$ python3 -q
>>> import numpy as np
>>> from numpy import linalg as LA
>>> np.set_printoptions(precision=1, suppress=True, linewidth=200, floatmode="fixed")
>>> def rnd(a):
...     return np.round(a, 1) + 0
... 
>>> X = np.loadtxt("data.csv", delimiter=",")
>>> X
array([[ 0.0,  0.0,  0.0,  0.0,  0.0,  0.0,  0.0,  0.0,  0.0,  2.0, -1.0,  3.0,  0.0,  1.0],
       [ 0.0,  0.0,  0.0,  0.0,  0.0,  0.0,  0.0,  0.0,  0.0,  1.0, -3.0,  2.0, -3.0,  3.0],
       [ 0.0,  0.0,  0.0,  0.0,  0.0,  0.0,  0.0,  0.0,  0.0, -2.0,  1.0,  2.0,  3.0,  2.0],
       [ 0.0,  0.0,  0.0,  0.0,  0.0,  0.0,  0.0,  0.0,  0.0, -3.0, -1.0,  1.0, -1.0,  1.0],
       [ 0.0,  0.0,  0.0,  0.0,  0.0,  0.0,  0.0,  0.0,  0.0, -1.0,  2.0,  0.0,  1.0,  0.0],
       [ 0.0,  0.0,  0.0,  0.0,  0.0,  0.0,  0.0,  0.0,  0.0, -1.0, -2.0,  2.0,  3.0,  3.0],
       [ 0.0,  0.0,  0.0,  0.0,  0.0,  0.0,  0.0,  0.0,  0.0,  0.0, -2.0, -2.0, -1.0,  0.0],
       [ 0.0,  0.0,  0.0,  0.0,  0.0,  0.0,  0.0,  0.0,  0.0,  1.0,  2.0,  2.0, -3.0,  2.0],
       [ 0.0,  0.0,  0.0,  0.0,  0.0,  0.0,  0.0,  0.0,  0.0, -2.0,  0.0,  3.0, -3.0,  2.0],
       [ 2.0,  1.0, -2.0, -3.0, -1.0, -1.0,  0.0,  1.0, -2.0,  0.0,  0.0,  0.0,  0.0,  0.0],
       [-1.0, -3.0,  1.0, -1.0,  2.0, -2.0, -2.0,  2.0,  0.0,  0.0,  0.0,  0.0,  0.0,  0.0],
       [ 3.0,  2.0,  2.0,  1.0,  0.0,  2.0, -2.0,  2.0,  3.0,  0.0,  0.0,  0.0,  0.0,  0.0],
       [ 0.0, -3.0,  3.0, -1.0,  1.0,  3.0, -1.0, -3.0, -3.0,  0.0,  0.0,  0.0,  0.0,  0.0],
       [ 1.0,  3.0,  2.0,  1.0,  0.0,  3.0,  0.0,  2.0,  2.0,  0.0,  0.0,  0.0,  0.0,  0.0]])
>>> # rank 10
>>> w, evecs = LA.eigh(X)
>>> x = np.array([-6, -8, 8, 6, 4, -3, 6, 6, -1, -6, -8, -4, 6, 7])
>>> np.abs(X).sum(axis=1).max(), rnd(np.abs(w).max())
(np.float64(18.0), np.float64(8.6))
>>> rnd(x @ X @ x / (x @ x)), rnd(w[0]), rnd(w[-1])
(np.float64(0.2), np.float64(-8.6), np.float64(8.6))
>>> X.sum(axis=0)
array([ 5.0,  0.0,  6.0, -3.0,  2.0,  5.0, -5.0,  4.0,  0.0, -5.0, -4.0, 13.0, -4.0, 14.0])
>>> X.sum(axis=1)
array([ 5.0,  0.0,  6.0, -3.0,  2.0,  5.0, -5.0,  4.0,  0.0, -5.0, -4.0, 13.0, -4.0, 14.0])
>>> LA.rank(X)
Traceback (most recent call last):
  File "<python-input-13>", line 1, in <module>
    LA.rank(X)
    ^^^^^^^
AttributeError: module 'numpy.linalg' has no attribute 'rank'
>>> np.abs(X).max()
np.float64(3.0)
>>> np.count_nonzero(X)
np.int64(78)
>>> X.shape
(14, 14)
>>> X[:, 14]
Traceback (most recent call last):
  File "<python-input-17>", line 1, in <module>
    X[:, 14]
    ~^^^^^^^
IndexError: index 14 is out of bounds for axis 1 with size 14
>>> rank = LA.matrix_rank(X)
>>> rank
np.int64(10)
>>> ns = LA.svd(X)[2][rank:].T
>>> ns.shape
(14, 4)
>>> [int(LA.matrix_rank(np.delete(X, i, axis=0))) for i in range(14)]
[10, 10, 10, 10, 10, 10, 10, 10, 10, 9, 9, 9, 9, 9]
>>> LA.matrix_rank(X, rtol=0.1)
np.int64(10)
>>> [round(float(x), 1) for x in LA.svd(X, compute_uv=False)[:3]]
[8.6, 8.6, 6.9]
>>> Uu, sig, vt = LA.svd(X)
>>> evecs = vt[:(sig > 1e-8).sum()]
>>> rng = np.random.default_rng(59944)
>>> x = X[8] + -3 * X[10] + rng.integers(2) * np.eye(14)[10]
>>> x
array([ 3.0,  9.0, -3.0,  3.0, -6.0,  6.0,  6.0, -6.0,  0.0, -2.0,  1.0,  3.0, -3.0,  2.0])
>>> rnd(LA.norm(x - evecs.T @ evecs @ x))
np.float64(0.0)
>>> np.allclose(evecs.T @ evecs @ x, x)
True
>>> LA.matrix_rank(np.vstack([X, x]))
np.int64(10)
>>> mat = np.load("run7.npy")
>>> mat
array([[ 2.6, -0.1, -1.3, -0.4,  0.6, -1.9, -0.8, -0.7,  1.1],
       [-0.4,  1.0,  0.6,  1.9, -0.8,  0.5, -0.5, -0.2,  0.2],
       [-0.9, -0.4, -0.4, -0.1, -1.2,  0.0,  0.0,  0.0,  1.9],
       [-0.5,  1.5, -0.3,  2.1, -0.7,  0.5,  0.3,  1.3,  0.2],
       [ 0.7, -1.0,  1.1, -0.4,  0.5,  0.8,  0.5,  0.0,  0.3],
       [ 1.1,  0.9, -0.4,  0.9, -0.4,  1.5, -1.5, -2.2, -2.0],
       [ 0.8, -0.6,  0.5, -0.5, -1.2,  1.0,  1.3, -0.3,  1.8],
       [-1.1,  1.5, -0.2, -0.7,  0.3, -1.7,  0.4, -0.3, -0.8],
       [ 1.0,  0.0, -0.4,  0.2, -0.2,  1.3,  0.3,  1.2, -0.5],
       [-1.6,  1.4, -1.3, -1.0, -0.4,  2.3, -0.9, -1.9,  0.1],
       [-1.7, -0.6, -0.6,  0.7,  0.7,  0.8,  1.2,  0.1, -1.6]])
>>> q, evecs = LA.qr(mat[:, :4])[0], LA.qr(mat[:, 4:])[0]
>>> sig = LA.svd(q.T @ evecs, compute_uv=False)
>>> rnd(sig)
array([0.8, 0.7, 0.4, 0.2])
>>> rnd(LA.norm(q @ q.T - evecs @ evecs.T, 2))
np.float64(1.0)
>>> rnd(np.degrees(np.arccos(sig.clip(0, 1))))
array([37.5, 48.7, 67.9, 78.5])
>>> x = np.array([0, 2, 2, 2, 1, 0, 2, -2, -1])
>>> h = np.maximum(mat @ x, 0)
>>> rnd(h)
array([0.0, 5.4, 0.0, 3.7, 0.6, 5.8, 0.0, 3.7, 0.0, 0.0, 3.5])
>>> rnd(np.maximum(mat @ (3 * x), 0))
array([ 0.0, 16.2,  0.0, 11.1,  1.8, 17.4,  0.0, 11.1,  0.0,  0.0, 10.5])
>>> np.flatnonzero(h > 1e-9)
array([ 1,  3,  4,  5,  7, 10])
>>> Y = np.c_[mat[:, :7] @ np.array([[-2, -1, 3, -2, 1, -2, -2],
...     [-1, -2, 3, -2, 0, 2, -2],
...     [3, 0, -3, 3, 0, 3, -3],
...     [1, 2, 2, 2, 0, 0, 3],
...     [0, 3, -3, -3, -2, 3, -1],
...     [-1, 1, -2, 3, -1, 0, 2],
...     [2, -1, 2, 2, 3, -2, 2]]), np.array([4, 3, 8, 0, 7, -7, 6, -2, 0, 9, 3])]
>>> rnd(Y)
array([[ -9.1,  -2.5,  11.0, -18.8,   0.9,  -5.9,  -8.3,   4.0],
       [  2.0,   0.8,   4.2,   7.3,  -0.8,   3.2,   3.5,   3.0],
       [  0.9,  -2.1,   0.7,   4.8,   1.5,  -3.8,   4.7,   8.0],
       [  0.8,  -0.2,   9.8,   5.5,   1.3,   0.4,   7.5,   0.0],
       [  2.7,   2.3,  -7.1,   5.0,   0.4,   0.4,  -1.8,   7.0],
       [ -7.9,   0.7,   4.2,  -0.7,  -4.1,   0.2,   0.3,  -7.0],
       [  1.6,  -4.5,   2.3,   9.3,   6.1,  -7.5,   2.4,   6.0],
       [  1.9,  -4.5,   3.7,  -8.0,   1.2,   4.7,  -5.2,  -2.0],
       [ -3.7,  -0.2,   3.2,   2.3,   1.0,  -4.4,   3.2,   0.0],
       [ -7.2,  -1.2,  -3.9,   0.8,  -5.8,   2.7,   4.5,   9.0],
       [  4.5,   6.0,  -5.0,   6.9,  -0.3,   0.1,  11.8,   3.0]])
>>> LA.matrix_rank(Y)
np.int64(8)
>>> LA.matrix_rank(np.c_[mat, Y])
np.int64(10)
>>> rnd(LA.norm(LA.qr(mat)[0].T @ Y, axis=0) ** 2 / ((Y ** 2).sum(axis=0) + 1e-12))
array([1.0, 1.0, 1.0, 1.0, 1.0, 1.0, 1.0, 0.9])
>>> x = np.array([2, 1, -3, -1, 1, -2, -3, -1, -2])
>>> target = mat @ x
>>> rnd(target)
array([ 14.7,  -4.0,  -5.9,  -5.0,  -5.7,  10.7, -10.4,   5.0,  -0.9,   2.5,  -4.3])
>>> rnd(LA.solve(mat.T @ mat, mat.T @ target))
array([ 2.0,  1.0, -3.0, -1.0,  1.0, -2.0, -3.0, -1.0, -2.0])
>>> target = target + 0.1 * rng.normal(size=11)
>>> rnd(target)
array([ 14.5,  -3.9,  -5.9,  -5.1,  -5.7,  10.7, -10.4,   5.1,  -0.7,   2.4,  -4.2])
>>> b, *_ = LA.lstsq(mat, target)
>>> rnd(b)
array([ 2.0,  1.0, -3.0, -1.0,  0.9, -2.0, -3.0, -1.0, -2.1])
>>> Y = mat / LA.norm(mat, axis=1)
Traceback (most recent call last):
  File "<python-input-58>", line 1, in <module>
    Y = mat / LA.norm(mat, axis=1)
        ~~~~^~~~~~~~~~~~~~~~~~~~~~
ValueError: operands could not be broadcast together with shapes (11,9) (11,) 
>>> Y = mat / LA.norm(mat, axis=1, keepdims=True)
>>> gram = Y @ Y.T
>>> (np.abs(gram) > 0.9).astype(int)
array([[1, 0, 0, 0, 0, 0, 0, 0, 0, 0, 0],
       [0, 1, 0, 0, 0, 0, 0, 0, 0, 0, 0],
       [0, 0, 1, 0, 0, 0, 0, 0, 0, 0, 0],
       [0, 0, 0, 1, 0, 0, 0, 0, 0, 0, 0],
       [0, 0, 0, 0, 1, 0, 0, 0, 0, 0, 0],
       [0, 0, 0, 0, 0, 1, 0, 0, 0, 0, 0],
       [0, 0, 0, 0, 0, 0, 1, 0, 0, 0, 0],
       [0, 0, 0, 0, 0, 0, 0, 1, 0, 0, 0],
       [0, 0, 0, 0, 0, 0, 0, 0, 1, 0, 0],
       [0, 0, 0, 0, 0, 0, 0, 0, 0, 1, 0],
       [0, 0, 0, 0, 0, 0, 0, 0, 0, 0, 1]])
>>> rnd(LA.norm(Y, axis=1))
array([1.0, 1.0, 1.0, 1.0, 1.0, 1.0, 1.0, 1.0, 1.0, 1.0, 1.0])
>>> F = np.loadtxt("arr.csv", delimiter=",")
>>> F
array([[-0.6,  0.3,  0.8,  0.6,  0.0, -3.3,  0.2,  0.3, -0.2],
       [-0.3,  0.8,  0.4, -1.3, -0.2,  0.3,  0.9,  0.2,  2.1],
       [-1.1, -1.0,  0.1, -2.4,  1.0, -0.6, -0.5,  1.5,  0.5],
       [ 0.0,  1.3,  0.6,  0.0, -1.4, -0.9,  0.0, -0.6,  0.2],
       [ 0.2,  1.0,  0.1,  0.2, -1.5,  3.0,  0.9,  2.0, -1.9],
       [ 0.2,  0.9,  0.2, -0.5,  0.0,  5.1,  0.5,  0.4,  0.7],
       [-0.2, -0.4, -0.8, -1.8, -0.1,  2.7, -2.3,  0.0, -1.0],
       [-1.5,  1.3,  0.4, -0.5,  0.5,  2.7,  0.5,  0.6, -0.3],
       [-0.6, -1.2, -0.8,  1.0,  0.7,  0.0,  1.5, -1.0, -0.6],
       [ 1.2,  0.2,  0.9, -0.9, -0.2, -2.1,  1.2,  1.2, -0.7],
       [ 1.7,  0.0, -0.7,  0.6, -1.1, -0.3,  0.9,  0.8,  0.1],
       [-0.8, -0.4,  0.1,  1.9,  0.8,  3.6, -0.4, -0.3,  0.2]])
>>> x = np.array([2, 2, 2, 0, 2, 2, 1, 2, 2])
>>> target = F @ x
>>> rnd(target)
array([-5.2,  7.5,  0.3, -1.6,  6.7, 15.5, -1.9,  7.9, -5.5,  2.2,  1.9,  6.0])
>>> try:
...     LA.solve(F, target)
... except LA.LinAlgError as e:
...     print(repr(e))
... 
LinAlgError('Last 2 dimensions of the array must be square')
>>> rnd(LA.lstsq(F, target)[0])
array([2.0, 2.0, 2.0, 0.0, 2.0, 2.0, 1.0, 2.0, 2.0])
>>> rnd(LA.pinv(F) @ F)
array([[1.0, 0.0, 0.0, 0.0, 0.0, 0.0, 0.0, 0.0, 0.0],
       [0.0, 1.0, 0.0, 0.0, 0.0, 0.0, 0.0, 0.0, 0.0],
       [0.0, 0.0, 1.0, 0.0, 0.0, 0.0, 0.0, 0.0, 0.0],
       [0.0, 0.0, 0.0, 1.0, 0.0, 0.0, 0.0, 0.0, 0.0],
       [0.0, 0.0, 0.0, 0.0, 1.0, 0.0, 0.0, 0.0, 0.0],
       [0.0, 0.0, 0.0, 0.0, 0.0, 1.0, 0.0, 0.0, 0.0],
       [0.0, 0.0, 0.0, 0.0, 0.0, 0.0, 1.0, 0.0, 0.0],
       [0.0, 0.0, 0.0, 0.0, 0.0, 0.0, 0.0, 1.0, 0.0],
       [0.0, 0.0, 0.0, 0.0, 0.0, 0.0, 0.0, 0.0, 1.0]])
>>> target = target + 0.3 * rng.normal(size=12)
>>> rnd(target)
array([-5.1,  7.0,  0.1, -1.0,  6.6, 15.9, -2.0,  7.7, -5.6,  2.2,  2.0,  5.8])
>>> b, *_ = LA.lstsq(F, target)
>>> [round(float(LA.norm(LA.solve(F.T @ F + lam * np.eye(9), F.T @ target))), 2) for lam in (0, 1, 10, 100)]
[5.36, 4.46, 2.77, 0.98]
>>> rnd(LA.norm(target - F @ b))
np.float64(0.6)
>>> rnd(F.T @ (target - F @ b))
array([0.0, 0.0, 0.0, 0.0, 0.0, 0.0, 0.0, 0.0, 0.0])
>>> proj = F @ LA.solve(F.T @ F, F.T)
>>> LA.matrix_rank(np.eye(12) - proj)
np.int64(3)
>>> np.trace(proj)
np.float64(9.0)
>>> rnd(LA.eigvalsh(proj))
array([0.0, 0.0, 0.0, 1.0, 1.0, 1.0, 1.0, 1.0, 1.0, 1.0, 1.0, 1.0])
>>> rnd(np.diag(proj))
array([0.4, 0.6, 0.8, 0.7, 0.9, 0.6, 0.7, 0.9, 0.9, 0.8, 0.7, 0.8])
>>> np.allclose(proj @ proj, proj)
True
>>> labels = rng.permutation(9)
>>> Y = mat[:, labels] * rng.choice([-1, 1], 9)
>>> Y
array([[ 1.3, -0.7,  0.4,  1.9, -0.1, -0.8,  2.6, -1.1, -0.6],
       [-0.6, -0.2, -1.9, -0.5,  1.0, -0.5, -0.4, -0.2,  0.8],
       [ 0.4,  0.0,  0.1, -0.0, -0.4,  0.0, -0.9, -1.9,  1.2],
       [ 0.3,  1.3, -2.1, -0.5,  1.5,  0.3, -0.5, -0.2,  0.7],
       [-1.1,  0.0,  0.4, -0.8, -1.0,  0.5,  0.7, -0.3, -0.5],
       [ 0.4, -2.2, -0.9, -1.5,  0.9, -1.5,  1.1,  2.0,  0.4],
       [-0.5, -0.3,  0.5, -1.0, -0.6,  1.3,  0.8, -1.8,  1.2],
       [ 0.2, -0.3,  0.7,  1.7,  1.5,  0.4, -1.1,  0.8, -0.3],
       [ 0.4,  1.2, -0.2, -1.3,  0.0,  0.3,  1.0,  0.5,  0.2],
       [ 1.3, -1.9,  1.0, -2.3,  1.4, -0.9, -1.6, -0.1,  0.4],
       [ 0.6,  0.1, -0.7, -0.8, -0.6,  1.2, -1.7,  1.6, -0.7]])
>>> Uu, _, vt = LA.svd(mat.T @ Y)
>>> rnd(Uu @ vt)
array([[ 0.0,  0.0,  0.0,  0.0,  0.0,  0.0,  1.0,  0.0,  0.0],
       [ 0.0,  0.0,  0.0,  0.0,  1.0,  0.0,  0.0,  0.0,  0.0],
       [-1.0,  0.0,  0.0,  0.0,  0.0,  0.0,  0.0,  0.0,  0.0],
       [ 0.0,  0.0, -1.0,  0.0,  0.0,  0.0,  0.0,  0.0,  0.0],
       [ 0.0,  0.0,  0.0,  0.0,  0.0,  0.0,  0.0,  0.0, -1.0],
       [ 0.0,  0.0,  0.0, -1.0,  0.0,  0.0,  0.0,  0.0,  0.0],
       [ 0.0,  0.0,  0.0,  0.0,  0.0,  1.0,  0.0,  0.0,  0.0],
       [ 0.0,  1.0,  0.0,  0.0,  0.0,  0.0,  0.0,  0.0,  0.0],
       [ 0.0,  0.0,  0.0,  0.0,  0.0,  0.0,  0.0, -1.0,  0.0]])
>>> rnd(LA.lstsq(mat, Y)[0])
array([[ 0.0,  0.0,  0.0,  0.0,  0.0,  0.0,  1.0,  0.0,  0.0],
       [ 0.0,  0.0,  0.0,  0.0,  1.0,  0.0,  0.0,  0.0,  0.0],
       [-1.0,  0.0,  0.0,  0.0,  0.0,  0.0,  0.0,  0.0,  0.0],
       [ 0.0,  0.0, -1.0,  0.0,  0.0,  0.0,  0.0,  0.0,  0.0],
       [ 0.0,  0.0,  0.0,  0.0,  0.0,  0.0,  0.0,  0.0, -1.0],
       [ 0.0,  0.0,  0.0, -1.0,  0.0,  0.0,  0.0,  0.0,  0.0],
       [ 0.0,  0.0,  0.0,  0.0,  0.0,  1.0,  0.0,  0.0,  0.0],
       [ 0.0,  1.0,  0.0,  0.0,  0.0,  0.0,  0.0,  0.0,  0.0],
       [ 0.0,  0.0,  0.0,  0.0,  0.0,  0.0,  0.0, -1.0,  0.0]])
>>> proj = Y @ LA.solve(Y.T @ Y, Y.T)
>>> rnd(proj)
array([[ 1.0, -0.1,  0.0,  0.1,  0.0,  0.0,  0.0,  0.0, -0.1,  0.0,  0.0],
       [-0.1,  0.6,  0.0,  0.3,  0.1,  0.1,  0.0, -0.1, -0.3,  0.0, -0.1],
       [ 0.0,  0.0,  0.7, -0.1, -0.3, -0.1,  0.1, -0.2, -0.1,  0.0,  0.0],
       [ 0.1,  0.3, -0.1,  0.7, -0.1, -0.1,  0.0,  0.0,  0.2,  0.0,  0.1],
       [ 0.0,  0.1, -0.3, -0.1,  0.6, -0.1,  0.2, -0.2, -0.1,  0.0,  0.0],
       [ 0.0,  0.1, -0.1, -0.1, -0.1,  0.9,  0.0,  0.0,  0.1,  0.0,  0.0],
       [ 0.0,  0.0,  0.1,  0.0,  0.2,  0.0,  0.9,  0.1,  0.1,  0.0,  0.0],
       [ 0.0, -0.1, -0.2,  0.0, -0.2,  0.0,  0.1,  0.8, -0.1,  0.0,  0.0],
       [-0.1, -0.3, -0.1,  0.2, -0.1,  0.1,  0.1, -0.1,  0.7,  0.0, -0.1],
       [ 0.0,  0.0,  0.0,  0.0,  0.0,  0.0,  0.0,  0.0,  0.0,  1.0,  0.0],
       [ 0.0, -0.1,  0.0,  0.1,  0.0,  0.0,  0.0,  0.0, -0.1,  0.0,  1.0]])
>>> np.allclose(proj @ proj, proj)
True
>>> LA.matrix_rank(np.eye(11) - proj)
np.int64(2)
>>> rnd(np.diag(proj))
array([1.0, 0.6, 0.7, 0.7, 0.6, 0.9, 0.9, 0.8, 0.7, 1.0, 1.0])
